$ python3 -q
>>> import numpy as np
>>> np.set_printoptions(suppress=True, linewidth=120)
>>> J = np.load("arr.npy")
>>> print(J)
[[ 1.   -4.99  7.03  6.  ]
 [ 0.98 -5.01  6.99  6.03]
 [ 1.05 -4.98  6.99  6.03]
 [ 1.01 -4.97  6.97  5.96]
 [ 1.   -5.02  6.99  6.01]
 [ 0.98 -5.    6.99  5.99]
 [ 0.97 -5.06  6.99  5.98]
 [-3.97  8.98  4.97 -1.98]
 [-4.    9.04  5.01 -2.02]
 [-3.99  9.02  5.03 -2.04]
 [-3.96  8.98  5.   -2.02]
 [-4.    9.03  4.98 -2.  ]
 [-4.    9.    5.02 -1.99]
 [-3.98  9.02  4.99 -1.98]
 [-2.01  2.01 -1.01  9.02]
 [-2.06  2.01 -1.03  8.99]
 [-2.    2.   -0.99  9.  ]
 [-1.98  2.02 -1.    9.  ]
 [-2.01  1.97 -1.    9.03]
 [-2.01  2.01 -0.99  9.03]
 [-2.02  2.02 -0.98  9.05]]
>>> rng = np.random.default_rng(183)
>>> z = rng.permutation(4)
>>> B = J[:, z] * rng.choice([-1, 1], 4)
>>> print(B)
[[ 6.   -7.03  1.   -4.99]
 [ 6.03 -6.99  0.98 -5.01]
 [ 6.03 -6.99  1.05 -4.98]
 [ 5.96 -6.97  1.01 -4.97]
 [ 6.01 -6.99  1.   -5.02]
 [ 5.99 -6.99  0.98 -5.  ]
 [ 5.98 -6.99  0.97 -5.06]
 [-1.98 -4.97 -3.97  8.98]
 [-2.02 -5.01 -4.    9.04]
 [-2.04 -5.03 -3.99  9.02]
 [-2.02 -5.   -3.96  8.98]
 [-2.   -4.98 -4.    9.03]
 [-1.99 -5.02 -4.    9.  ]
 [-1.98 -4.99 -3.98  9.02]
 [ 9.02  1.01 -2.01  2.01]
 [ 8.99  1.03 -2.06  2.01]
 [ 9.    0.99 -2.    2.  ]
 [ 9.    1.   -1.98  2.02]
 [ 9.03  1.   -2.01  1.97]
 [ 9.03  0.99 -2.01  2.01]
 [ 9.05  0.98 -2.02  2.02]]
>>> Uu, _, Vh = np.linalg.svd(J.T @ B)
>>> print(z)
[3 2 0 1]
>>> print(np.round(Uu @ Vh, 2) + 0)
[[ 0.  0.  1.  0.]
 [ 0.  0.  0.  1.]
 [ 0. -1.  0.  0.]
 [ 1.  0.  0.  0.]]
>>> D = np.linalg.norm(J[:, None] - J[None], axis=-1)
>>> print(D.mean(axis=1).argmax())
9
>>> print(D.shape)
(21, 21)
>>> print((D + 1e9 * np.eye(21)).round(6).argmin(axis=1))
[ 5  4  4  5  1  4  4 13  9  8  7 13 13 11 19 14 17 16 19 14 19]
>>> print(np.unravel_index(D.round(6).argmax(), D.shape))
(np.int64(6), np.int64(8))
>>> print(np.flatnonzero(D[12] < D.mean() / 2))
[ 7  8  9 10 11 12 13]
>>> z = J[:, 1] > np.median(J[:, 1])
>>> u = J[z].mean(axis=0) - J[~z].mean(axis=0)
>>> print(np.argsort(-np.abs(u).round(6), kind="stable"))
[1 3 0 2]
>>> print(((J - J.mean(axis=0)) @ u > 0).astype(int))
[0 0 0 0 0 0 0 1 1 1 1 1 1 1 0 0 0 0 0 0 0]
>>> print(z.astype(int))
[0 0 0 0 0 0 0 1 1 1 1 1 1 1 0 0 0 1 0 0 1]
>>> print(u.round(2))
[-3.29  9.54  0.01 -6.81]
>>> feats = np.load("layer3.npy")
>>> print(feats)
[[ 0  4  5  2 -9]
 [ 1  5  6  3 -8]
 [ 2  6  7  4 -7]
 [ 0  4  5  2 -9]
 [ 2  6  7  4 -7]
 [ 5  9 10  7 -4]
 [ 1  5  6  3 -8]]
>>> u = np.array([2, 1, 0])
>>> print(np.convolve(feats[5], u))
[10 23 29 24 -1 -4  0]
>>> print(np.correlate(feats[5], feats[1], "full"))
[-40 -57 -23  53 163  89  21 -13  -4]
>>> data = np.array([[1.0, 0.0, 0.0], [0.0, 1.0, 0.0], [0.0, 0.0, 1.0]])
>>> T = np.stack([data, 3 * data, data[::-1]])
>>> print(np.einsum("bij,cij->bc", T, T))
[[ 3.  9.  1.]
 [ 9. 27.  3.]
 [ 1.  3.  3.]]
>>> print(np.round(np.linalg.norm(T, axis=(1, 2)), 2))
[1.73 5.2  1.73]
>>> print(np.linalg.matrix_rank(T))
[3 3 3]
>>> print((T @ data.T).shape)
(3, 3, 3)
>>> O = data.astype(float).copy()
>>> for j in range(3):
...     O[:, j] -= O[:, :j] @ (O[:, :j].T @ O[:, j])
...     O[:, j] /= np.linalg.norm(O[:, j])
... 
>>> print(O.T @ data)
[[1. 0. 0.]
 [0. 1. 0.]
 [0. 0. 1.]]
>>> print(O)
[[1. 0. 0.]
 [0. 1. 0.]
 [0. 0. 1.]]
>>> arr = 2 * np.eye(4) + np.eye(4, k=1)
>>> print(arr)
[[2. 1. 0. 0.]
 [0. 2. 1. 0.]
 [0. 0. 2. 1.]
 [0. 0. 0. 2.]]
>>> x = np.array([-5, 1, 0, 3])
>>> print((arr * x).sum(axis=1))
[-9.  2.  3.  6.]
>>> print(arr @ x)
[-9.  2.  3.  6.]
>>> print(arr @ np.ones(4))
[3. 3. 3. 2.]
